$ python3 -q
>>> import numpy as np
>>> np.set_printoptions(precision=2, suppress=True, linewidth=160)
>>> X = np.diag(np.array([1, 1, 1, 2, 1, 3, 1]))
>>> print(X)
[[1 0 0 0 0 0 0]
 [0 1 0 0 0 0 0]
 [0 0 1 0 0 0 0]
 [0 0 0 2 0 0 0]
 [0 0 0 0 1 0 0]
 [0 0 0 0 0 3 0]
 [0 0 0 0 0 0 1]]
>>> # triangular, det is the product of the diagonal
>>> q, r_ = np.linalg.qr(X)
>>> q
array([[ 1.,  0.,  0.,  0.,  0.,  0.,  0.],
       [-0.,  1.,  0.,  0.,  0.,  0.,  0.],
       [-0., -0.,  1.,  0.,  0.,  0.,  0.],
       [-0., -0., -0.,  1.,  0.,  0.,  0.],
       [-0., -0., -0., -0.,  1.,  0.,  0.],
       [-0., -0., -0., -0., -0.,  1.,  0.],
       [-0., -0., -0., -0., -0., -0.,  1.]])
>>> np.allclose(r_.T @ r_, X.T @ X)
True
>>> print(r_)
[[1. 0. 0. 0. 0. 0. 0.]
 [0. 1. 0. 0. 0. 0. 0.]
 [0. 0. 1. 0. 0. 0. 0.]
 [0. 0. 0. 2. 0. 0. 0.]
 [0. 0. 0. 0. 1. 0. 0.]
 [0. 0. 0. 0. 0. 3. 0.]
 [0. 0. 0. 0. 0. 0. 1.]]
>>> q.T @ q
array([[1., 0., 0., 0., 0., 0., 0.],
       [0., 1., 0., 0., 0., 0., 0.],
       [0., 0., 1., 0., 0., 0., 0.],
       [0., 0., 0., 1., 0., 0., 0.],
       [0., 0., 0., 0., 1., 0., 0.],
       [0., 0., 0., 0., 0., 1., 0.],
       [0., 0., 0., 0., 0., 0., 1.]])
>>> rng = np.random.default_rng(1234)
>>> lab = rng.permutation(7)
>>> B = X[:, lab] * rng.choice([-1, 1], 7)
>>> B
array([[ 0,  0, -1,  0,  0,  0,  0],
       [ 0,  0,  0,  0,  1,  0,  0],
       [ 0,  0,  0,  0,  0,  0,  1],
       [ 0,  0,  0,  0,  0, -2,  0],
       [-1,  0,  0,  0,  0,  0,  0],
       [ 0,  0,  0, -3,  0,  0,  0],
       [ 0, -1,  0,  0,  0,  0,  0]])
>>> Uu, _, Vt = np.linalg.svd(X.T @ B)
>>> lab
array([4, 6, 0, 5, 1, 3, 2])
>>> print(np.linalg.lstsq(X, B)[0])
[[ 0.  0. -1.  0.  0.  0.  0.]
 [ 0.  0.  0.  0.  1.  0.  0.]
 [ 0.  0.  0.  0.  0.  0.  1.]
 [ 0.  0.  0.  0.  0. -1.  0.]
 [-1.  0.  0.  0.  0.  0.  0.]
 [ 0.  0.  0. -1.  0.  0.  0.]
 [ 0. -1.  0.  0.  0.  0.  0.]]
>>> Uu @ Vt
array([[ 0.,  0., -1.,  0.,  0.,  0.,  0.],
       [ 0.,  0.,  0.,  0.,  1.,  0.,  0.],
       [ 0.,  0.,  0.,  0.,  0.,  0.,  1.],
       [ 0.,  0.,  0.,  0.,  0., -1.,  0.],
       [-1.,  0.,  0.,  0.,  0.,  0.,  0.],
       [ 0.,  0.,  0., -1.,  0.,  0.,  0.],
       [ 0., -1.,  0.,  0.,  0.,  0.,  0.]])
